% ipython --no-banner

In [1]: import numpy as np

In [2]: import numpy.linalg as la

In [3]: np.set_printoptions(suppress=True, linewidth=100)

In [4]: arr = np.load("mat.npy")

In [5]: arr
Out[5]: 
array([[ 0.4, -0.1, -0.6,  0.8,  0.3, -0.4,  1.5,  0. , -0.7,  1.4,  0.9,  0.2,  0.3, -1.6],
       [-0.9,  0.1, -0.1, -0.4, -0.3, -0.1, -0.6, -0.5,  0.5,  0.5, -0.8,  0.5,  0. ,  0.5],
       [ 0.9, -0.5, -0.2,  0.5,  0.2,  0. ,  0.7, -0.1, -0.2, -0.3,  0.6, -0.2,  0. , -0.9],
       [-0.3,  0. ,  0.5,  0.4,  0.2,  0.1,  0.2, -0.3,  0.3, -1.2,  0.1, -0.6, -0.3, -0.1],
       [ 0.5,  0.1, -0.8, -0.5,  0. , -0.8,  0.7,  0.2, -1.1,  0.1, -0.7,  0.1, -0.9, -1.6],
       [ 1.4, -0.4, -0.4,  0.5,  0.1,  0.1,  1.6,  0.2, -0.5,  1. ,  1.3,  0.1,  0.8, -0.8],
       [ 1. , -0.9,  1. ,  0.1,  1. , -0.2,  0. , -0.6,  0.2,  0. ,  0.2, -1. ,  0.5,  2. ],
       [ 0.3, -0.1,  0.2, -0.4, -0.3,  0.2, -0.8, -0.3, -0.2, -0.9, -0.5, -0.7, -0.1, -0.2]])

In [6]: np.round(np.diff(arr, axis=0), 1)
Out[6]: 
array([[-1.3,  0.2,  0.5, -1.2, -0.6,  0.3, -2.1, -0.5,  1.2, -0.9, -1.7,  0.3, -0.3,  2.1],
       [ 1.8, -0.6, -0.1,  0.9,  0.5,  0.1,  1.3,  0.4, -0.7, -0.8,  1.4, -0.7,  0. , -1.4],
       [-1.2,  0.5,  0.7, -0.1,  0. ,  0.1, -0.5, -0.2,  0.5, -0.9, -0.5, -0.4, -0.3,  0.8],
       [ 0.8,  0.1, -1.3, -0.9, -0.2, -0.9,  0.5,  0.5, -1.4,  1.3, -0.8,  0.7, -0.6, -1.5],
       [ 0.9, -0.5,  0.4,  1. ,  0.1,  0.9,  0.9,  0. ,  0.6,  0.9,  2. ,  0. ,  1.7,  0.8],
       [-0.4, -0.5,  1.4, -0.4,  0.9, -0.3, -1.6, -0.8,  0.7, -1. , -1.1, -1.1, -0.3,  2.8],
       [-0.7,  0.8, -0.8, -0.5, -1.3,  0.4, -0.8,  0.3, -0.4, -0.9, -0.7,  0.3, -0.6, -2.2]])

In [7]: la.matrix_rank(arr)
Out[7]: np.int64(8)

In [8]: arr[:, 14]
---------------------------------------------------------------------------
IndexError                                Traceback (most recent call last)
Cell In[8], line 1
----> 1 arr[:, 14]

IndexError: index 14 is out of bounds for axis 1 with size 14

In [9]: np.round(arr.mean(axis=0), 1) + 0
Out[9]: array([ 0.4, -0.2, -0.1,  0.1,  0.2, -0.1,  0.4, -0.2, -0.2,  0.1,  0.1, -0.2,  0. , -0.3])

In [10]: np.round(arr.sum(axis=1), 1)
Out[10]: array([ 2.4, -1.6,  0.5, -1. , -4.7,  5. ,  3.3, -3.8])

In [11]: np.round(la.svd(arr, compute_uv=False), 1)
Out[11]: array([4.9, 3.5, 2.4, 1.8, 1.2, 0.8, 0.6, 0.4])
